% ipython --no-banner

In [1]: import numpy as np

In [2]: np.set_printoptions(precision=2, suppress=True, linewidth=120)

In [3]: data = np.load("case0.npy")

In [4]: data
Out[4]: 
array([[ 0.95,  0.03,  0.21, -0.04],
       [ 0.03,  1.13, -0.15,  0.38],
       [ 0.21, -0.15,  0.09,  0.12],
       [-0.04,  0.38,  0.12,  1.83]])

In [5]: r = np.linalg.matrix_rank(data)

In [6]: r
Out[6]: np.int64(3)

In [7]: null = np.linalg.svd(data)[2][r:].T

In [8]: null.shape
Out[8]: (4, 1)

In [9]: [int(np.linalg.matrix_rank(data[:i])) for i in range(1, len(data) + 1)]
Out[9]: [1, 2, 3, 3]

In [10]: np.round(data @ null, 2) + 0
Out[10]: 
array([[0.],
       [0.],
       [0.],
       [0.]])

In [11]: other = data / np.sqrt((data ** 2).mean(axis=1, keepdims=True))

In [12]: np.linalg.matrix_rank(data - data.mean(axis=1, keepdims=True))
Out[12]: np.int64(3)

In [13]: vals, V = np.linalg.eigh(data)

In [14]: x = np.array([9, 0, 0, 1])

In [15]: round(np.abs(data).sum(axis=1).max(), 2), np.abs(vals).max()
Out[15]: (np.float64(2.37), np.float64(2.0))

In [16]: V * np.abs(vals) @ V.T
Out[16]: 
array([[ 0.95,  0.03,  0.21, -0.04],
       [ 0.03,  1.13, -0.15,  0.38],
       [ 0.21, -0.15,  0.09,  0.12],
       [-0.04,  0.38,  0.12,  1.83]])

In [17]: (np.sign(V[:, -1].round(6)) == np.sign(V[0, -1].round(6))).astype(int)
Out[17]: array([1, 0, 0, 0])

In [18]: V * np.maximum(vals, 0) @ V.T
Out[18]: 
array([[ 0.95,  0.03,  0.21, -0.04],
       [ 0.03,  1.13, -0.15,  0.38],
       [ 0.21, -0.15,  0.09,  0.12],
       [-0.04,  0.38,  0.12,  1.83]])

In [19]: U, s, vt = np.linalg.svd(data)

In [20]: np.argmax(s[:-1] / (s[1:] + 1e-6)) + 1
Out[20]: np.int64(3)

In [21]: other = U[:, :3] @ np.diag(s[:3]) @ vt[:3]

In [22]: np.linalg.matrix_rank(other)
Out[22]: np.int64(3)

In [23]: round(np.linalg.norm(data - other, 2), 2), np.round(s[3], 2)
Out[23]: (np.float64(0.0), np.float64(0.0))

In [24]: np.linalg.cond(data) > 100
Out[24]: np.True_

In [25]: np.round(np.linalg.norm(data, 2) / np.linalg.norm(data), 2)
Out[25]: np.float64(0.82)

In [26]: F = np.load("layer9.npy")

In [27]: F
Out[27]: 
array([[2, 2, 2],
       [2, 4, 4],
       [2, 4, 6]])

In [28]: x = np.ones(3)

In [29]: for _ in range(6):
    ...:     x = F @ x
    ...:     x /= np.linalg.norm(x)
    ...:     print(round(x @ F @ x, 2))
    ...: 
10.09
10.1
10.1
10.1
10.1
10.1

In [30]: round(float(np.linalg.eigvalsh(F)[-1]), 2)
Out[30]: 10.1

In [31]: O = F.astype(float).copy()

In [32]: for j in range(3):
    ...:     O[:, j] -= O[:, :j] @ (O[:, :j].T @ O[:, j])
    ...:     O[:, j] /= np.linalg.norm(O[:, j])
    ...: 

In [33]: np.round(O.T @ F, 2) + 0
Out[33]: 
array([[3.46, 5.77, 6.93],
       [0.  , 1.63, 2.45],
       [0.  , 0.  , 1.41]])

In [34]: np.round(O.T @ O, 2) + 0
Out[34]: 
array([[1., 0., 0.],
       [0., 1., 0.],
       [0., 0., 1.]])
